% ipython --no-banner

In [1]: import numpy as np

In [2]: from numpy import linalg as LA

In [3]: np.set_printoptions(precision=2, suppress=True, linewidth=200)

In [4]: feats = np.load("dump.npy")

In [5]: feats
Out[5]: 
array([[0, 0, 1],
       [0, 0, 0],
       [1, 0, 0]])

In [6]: [round(float(x), 2) for x in LA.svd(feats, compute_uv=False)[:3]]
Out[6]: [1.0, 1.0, 0.0]

In [7]: LA.cond(feats) > 100
Out[7]: np.True_

In [8]: A2 = np.array([[3, -2, 5, -1, 0, -1],
   ...:     [-2, 0, 3, 4, 5, 4],
   ...:     [1, -1, 3, 2, 5, 1],
   ...:     [-2, -3, 4, 3, -1, 5],
   ...:     [0, -3, 5, -5, -3, -5],
   ...:     [3, 0, 3, 2, 2, -2]])

In [9]: m1 = np.triu(A2, 1)

In [10]: m1
Out[10]: 
array([[ 0, -2,  5, -1,  0, -1],
       [ 0,  0,  3,  4,  5,  4],
       [ 0,  0,  0,  2,  5,  1],
       [ 0,  0,  0,  0, -1,  5],
       [ 0,  0,  0,  0,  0, -5],
       [ 0,  0,  0,  0,  0,  0]])

In [11]: Uu, sig, Vh = LA.svd(m1, full_matrices=False)

In [12]: (sig > 1e-8).sum()
Out[12]: np.int64(5)

In [13]: np.round(Uu.T @ m1 @ Vh.T, 2) + 0
Out[13]: 
array([[10.01,  0.  ,  0.  ,  0.  ,  0.  ,  0.  ],
       [ 0.  ,  6.75,  0.  ,  0.  ,  0.  ,  0.  ],
       [ 0.  ,  0.  ,  5.49,  0.  ,  0.  ,  0.  ],
       [ 0.  ,  0.  ,  0.  ,  1.44,  0.  ,  0.  ],
       [ 0.  ,  0.  ,  0.  ,  0.  ,  0.11,  0.  ],
       [ 0.  ,  0.  ,  0.  ,  0.  ,  0.  ,  0.  ]])

In [14]: Uu.shape, sig.shape, Vh.shape
Out[14]: ((6, 6), (6,), (6, 6))

In [15]: sig
Out[15]: array([10.01,  6.75,  5.49,  1.44,  0.11,  0.  ])

In [16]: np.abs(Uu[:, 0]).round(6).argmax()
Out[16]: np.int64(1)

In [17]: A = np.loadtxt("x.csv", delimiter=",")

In [18]: A
Out[18]: 
array([[-13. ,  -0.5,   1.9,  -0.5,  -0.4],
       [-11. ,   1. ,  -0.3,  -1.6,   0.6],
       [-14. ,  -0.4,  -0.6,  -1.4,   0.8],
       [ -5. ,   0.4,  -1.4,  -1.7,  -0.7],
       [ -2. ,  -0.7,  -0.1,  -1. ,   2.5]])

In [19]: evals, V = LA.eig(A)

In [20]: np.round(A @ V[:, 0] - evals[0] * V[:, 0], 2) + 0
Out[20]: array([0., 0., 0., 0., 0.])

In [21]: evals
Out[21]: array([-11.26,  -3.45,  -0.98,   2.12,   1.77])

In [22]: np.sort(LA.eigvals(LA.inv(A)))
Out[22]: array([-1.02, -0.29, -0.09,  0.47,  0.57])

In [23]: np.sort(LA.eigvals(A @ A))
Out[23]: array([  0.96,   3.13,   4.49,  11.92, 126.69])

In [24]: rng = np.random.default_rng(209877)

In [25]: A2 = A + rng.integers(-2, 3, (5, 1)) @ rng.integers(-2, 3, (1, 5))

In [26]: A2
Out[26]: 
array([[-13. ,  -0.5,  -2.1,  -2.5,   3.6],
       [-11. ,   1. ,   3.7,   0.4,  -3.4],
       [-14. ,  -0.4,   3.4,   0.6,  -3.2],
       [ -5. ,   0.4,   2.6,   0.3,  -4.7],
       [ -2. ,  -0.7,   3.9,   1. ,  -1.5]])

In [27]: np.round(LA.svd(A2 - A, compute_uv=False), 2) + 0
Out[27]: array([13.42,  0.  ,  0.  ,  0.  ,  0.  ])

In [28]: A2 - A
Out[28]: 
array([[ 0.,  0., -4., -2.,  4.],
       [ 0.,  0.,  4.,  2., -4.],
       [ 0.,  0.,  4.,  2., -4.],
       [ 0.,  0.,  4.,  2., -4.],
       [ 0.,  0.,  4.,  2., -4.]])

In [29]: x0 = np.array([6, 5, 2, 3, 5])

In [30]: target = A @ x0

In [31]: target
Out[31]: array([-80.2, -63.4, -87.4, -39.4,  -6.2])

In [32]: LA.solve(A, target)
Out[32]: array([6., 5., 2., 3., 5.])

In [33]: LA.solve(A, target + A[:, 4])
Out[33]: array([6., 5., 2., 3., 6.])

In [34]: q = A.astype(float).copy()

In [35]: for j in range(5):
    ...:     q[:, j] -= q[:, :j] @ (q[:, :j].T @ q[:, j])
    ...:     q[:, j] /= LA.norm(q[:, j])
    ...: 

In [36]: np.round(q.T @ q, 2) + 0
Out[36]: 
array([[1., 0., 0., 0., 0.],
       [0., 1., 0., 0., 0.],
       [0., 0., 1., 0., 0.],
       [0., 0., 0., 1., 0.],
       [0., 0., 0., 0., 1.]])

In [37]: E = np.load("sample13.npy")

In [38]: E
Out[38]: 
array([[ 3, -2, -1],
       [-2,  3, -2],
       [-1, -2,  3]])

In [39]: idx = rng.permutation(3)

In [40]: idx
Out[40]: array([0, 1, 2])

In [41]: A2 = E[idx][:, idx]

In [42]: np.sort(np.abs(LA.eigvals(A2)))
Out[42]: array([0.37, 4.  , 5.37])

In [43]: round(float(LA.det(A2)), 2), np.round(LA.det(E[idx]), 2)
Out[43]: (-8.0, np.float64(-8.0))

In [44]: np.allclose(A2, E)
Out[44]: True

In [45]: A2
Out[45]: 
array([[ 3, -2, -1],
       [-2,  3, -2],
       [-1, -2,  3]])

In [46]: np.trace(A2)
Out[46]: np.int64(9)

In [47]: proj = np.triu(np.array([[3, 3, 2], [3, 3, 0], [1, 2, 0]]), 1) + np.eye(3)

In [48]: A2 = proj @ E @ LA.inv(proj)

In [49]: round(LA.det(A2), 2)
Out[49]: np.float64(-8.0)

In [50]: np.poly(A2)
Out[50]: array([ 1., -9., 18.,  8.])

In [51]: proj @ E - E @ proj
Out[51]: 
array([[-8., -4., -6.],
       [ 0.,  6.,  4.],
       [ 0.,  3.,  2.]])

In [52]: A2
Out[52]: 
array([[-5., 18.,  9.],
       [-2.,  9.,  2.],
       [-1.,  1.,  5.]])

In [53]: LA.matrix_rank(A2)
Out[53]: np.int64(3)

In [54]: evals, V = LA.eigvalsh(E)
---------------------------------------------------------------------------
ValueError                                Traceback (most recent call last)
Cell In[54], line 1
----> 1 evals, V = LA.eigvalsh(E)

ValueError: too many values to unpack (expected 2)

In [55]: evals, V = LA.eigh(E)

In [56]: V @ np.diag(evals) @ V.T
Out[56]: 
array([[ 3., -2., -1.],
       [-2.,  3., -2.],
       [-1., -2.,  3.]])

In [57]: np.unique(evals.round(6) + 0, return_counts=True)[1]
Out[57]: array([1, 1, 1])

In [58]: LA.eigvalsh(E + 5 * np.eye(3))
Out[58]: array([ 4.63,  9.  , 10.37])

In [59]: np.round(V.T @ V, 2) + 0
Out[59]: 
array([[1., 0., 0.],
       [0., 1., 0.],
       [0., 0., 1.]])

In [60]: LA.eigvalsh(E @ E)
Out[60]: array([ 0.14, 16.  , 28.86])

In [61]: G = E.T @ E

In [62]: LA.matrix_rank(G)
Out[62]: np.int64(3)

In [63]: np.trace(G), (E ** 2).sum()
Out[63]: (np.int64(45), np.int64(45))

In [64]: LA.svd(E, compute_uv=False) ** 2
Out[64]: array([28.86, 16.  ,  0.14])

In [65]: x0 = np.array([-3, -2, 2])

In [66]: target = E @ x0

In [67]: beta, lr = np.zeros(3), 1 / LA.norm(E, 2) ** 2

In [68]: for i in range(3):
    ...:     beta -= lr * E.T @ (E @ beta - target)
    ...:     if i % 1 == 0: print(i, round(LA.norm(E @ beta - target), 2))
    ...: 
0 6.34
1 2.89
2 1.42

In [69]: beta
Out[69]: array([-1.8 , -0.84,  2.75])

In [70]: round(LA.cond(E), 2)
Out[70]: np.float64(14.43)

In [71]: X = np.load("block11.npy")

In [72]: X
Out[72]: 
array([[ 0.12,  0.84, -0.03,  0.06,  0.33],
       [-0.2 , -1.4 ,  0.05, -0.1 , -0.55]])

In [73]: Uu, sig, Vh = LA.svd(X, full_matrices=False)

In [74]: np.round(sig / sig[0], 2) + 0
Out[74]: array([1., 0.])

In [75]: np.round(Uu.T @ X @ Vh.T, 2) + 0
Out[75]: 
array([[1.77, 0.  ],
       [0.  , 0.  ]])

In [76]: sig.round(2) + 0
Out[76]: array([1.77, 0.  ])

In [77]: np.cumsum(sig ** 2) / np.sum(sig ** 2)
Out[77]: array([1., 1.])

In [78]: np.abs(Uu[:, 0]).round(6).argmax()
Out[78]: np.int64(1)

In [79]: J = np.load("arr.npy")

In [80]: J
Out[80]: 
array([[3., 0., 2., 2., 0., 0., 2.],
       [0., 3., 0., 0., 2., 2., 0.],
       [2., 0., 3., 2., 0., 0., 2.],
       [2., 0., 2., 3., 0., 0., 2.],
       [0., 2., 0., 0., 3., 2., 0.],
       [0., 2., 0., 0., 2., 3., 0.],
       [2., 0., 2., 2., 0., 0., 3.]])

In [81]: A2 = LA.inv(J)

In [82]: round(LA.det(J) * LA.det(A2), 2)
Out[82]: np.float64(1.0)

In [83]: np.allclose(A2, J.T)
Out[83]: False

In [84]: low = LA.cholesky(J)

In [85]: round(float(np.prod(np.diag(low)) ** 2), 2), round(LA.det(J), 2)
Out[85]: (63.0, np.float64(63.0))

In [86]: low
Out[86]: 
array([[1.73, 0.  , 0.  , 0.  , 0.  , 0.  , 0.  ],
       [0.  , 1.73, 0.  , 0.  , 0.  , 0.  , 0.  ],
       [1.15, 0.  , 1.29, 0.  , 0.  , 0.  , 0.  ],
       [1.15, 0.  , 0.52, 1.18, 0.  , 0.  , 0.  ],
       [0.  , 1.15, 0.  , 0.  , 1.29, 0.  , 0.  ],
       [0.  , 1.15, 0.  , 0.  , 0.52, 1.18, 0.  ],
       [1.15, 0.  , 0.52, 0.34, 0.  , 0.  , 1.13]])

In [87]: low @ low.T
Out[87]: 
array([[3., 0., 2., 2., 0., 0., 2.],
       [0., 3., 0., 0., 2., 2., 0.],
       [2., 0., 3., 2., 0., 0., 2.],
       [2., 0., 2., 3., 0., 0., 2.],
       [0., 2., 0., 0., 3., 2., 0.],
       [0., 2., 0., 0., 2., 3., 0.],
       [2., 0., 2., 2., 0., 0., 3.]])

In [88]: x0 = np.ones(7)

In [89]: for _ in range(7):
    ...:     x0 = J @ x0
    ...:     x0 /= LA.norm(x0)
    ...:     print(round(x0 @ J @ x0, 2))
    ...: 
8.38
8.57
8.72
8.82
8.89
8.93
8.96

In [90]: x0
Out[90]: array([0.49, 0.09, 0.49, 0.49, 0.09, 0.09, 0.49])

In [91]: K = (rng.random((6, 6)) < 0.3) + np.eye(6)

In [92]: K /= K.sum(axis=1, keepdims=True)

In [93]: K
Out[93]: 
array([[0.4 , 0.  , 0.  , 0.2 , 0.2 , 0.2 ],
       [0.  , 1.  , 0.  , 0.  , 0.  , 0.  ],
       [0.33, 0.  , 0.33, 0.  , 0.33, 0.  ],
       [0.33, 0.  , 0.  , 0.67, 0.  , 0.  ],
       [0.25, 0.  , 0.  , 0.  , 0.5 , 0.25],
       [0.5 , 0.  , 0.  , 0.  , 0.  , 0.5 ]])

In [94]: u = np.array([1, 7, -5, -5, -2, -6])

In [95]: A2 = K + np.outer(u, np.eye(6)[4])

In [96]: LA.matrix_rank(LA.inv(A2) - LA.inv(K), tol=1e-8)
Out[96]: np.int64(1)

In [97]: LA.matrix_rank(A2 - K)
Out[97]: np.int64(1)
